>>> import numpy as np
>>> import numpy.linalg as la
>>> np.set_printoptions(suppress=True, linewidth=100)
>>> M = np.load("run18.npy")
>>> print(M)
[[-1.  1.  1.  1.  1.  1.]
 [ 1. -1.  1.  1.  1.  1.]
 [ 1.  1. -1.  1.  1.  1.]
 [ 1.  1.  1. -1.  1.  1.]
 [ 1.  1.  1.  1. -1.  1.]
 [ 1.  1.  1.  1.  1. -1.]]
>>> left, s = la.svd(M)
Traceback (most recent call last):
  File "<python-input-5>", line 1, in <module>
    left, s = la.svd(M)
    ^^^^^^^
ValueError: too many values to unpack (expected 2)
>>> left, s, Vt = la.svd(M, full_matrices=False)
>>> print(np.round(left.T @ M @ Vt.T, 2) + 0)
[[4. 0. 0. 0. 0. 0.]
 [0. 2. 0. 0. 0. 0.]
 [0. 0. 2. 0. 0. 0.]
 [0. 0. 0. 2. 0. 0.]
 [0. 0. 0. 0. 2. 0.]
 [0. 0. 0. 0. 0. 2.]]
>>> print(np.abs(left[:, 0]).round(6).argmax())
0
>>> print(np.allclose(left * s @ Vt, M))
True
>>> print(np.round(np.abs(Vt[0]), 2))
[0.41 0.41 0.41 0.41 0.41 0.41]
>>> print(s.round(2))
[4. 2. 2. 2. 2. 2.]
>>> print(left.shape, s.shape, Vt.shape)
(6, 6) (6,) (6, 6)
>>> Y = M / la.norm(M, axis=1, keepdims=True)
>>> gram = Y @ Y.T
>>> print(gram.round(2))
[[1.   0.33 0.33 0.33 0.33 0.33]
 [0.33 1.   0.33 0.33 0.33 0.33]
 [0.33 0.33 1.   0.33 0.33 0.33]
 [0.33 0.33 0.33 1.   0.33 0.33]
 [0.33 0.33 0.33 0.33 1.   0.33]
 [0.33 0.33 0.33 0.33 0.33 1.  ]]
>>> print((np.abs(gram) > 0.9).astype(int))
[[1 0 0 0 0 0]
 [0 1 0 0 0 0]
 [0 0 1 0 0 0]
 [0 0 0 1 0 0]
 [0 0 0 0 1 0]
 [0 0 0 0 0 1]]
>>> print((gram - 2 * np.eye(6)).round(6).argmax(axis=1))
[1 0 0 0 0 0]
>>> ev, evecs = la.eigh(M)
>>> print(np.round(evecs @ np.diag(ev) @ evecs.T, 2))
[[-1.  1.  1.  1.  1.  1.]
 [ 1. -1.  1.  1.  1.  1.]
 [ 1.  1. -1.  1.  1.  1.]
 [ 1.  1.  1. -1.  1.  1.]
 [ 1.  1.  1.  1. -1.  1.]
 [ 1.  1.  1.  1.  1. -1.]]
>>> print(np.abs(evecs[:, -1]).round(6).argmax())
0
>>> print((ev > 1e-8).sum(), (ev < -1e-8).sum())
1 5
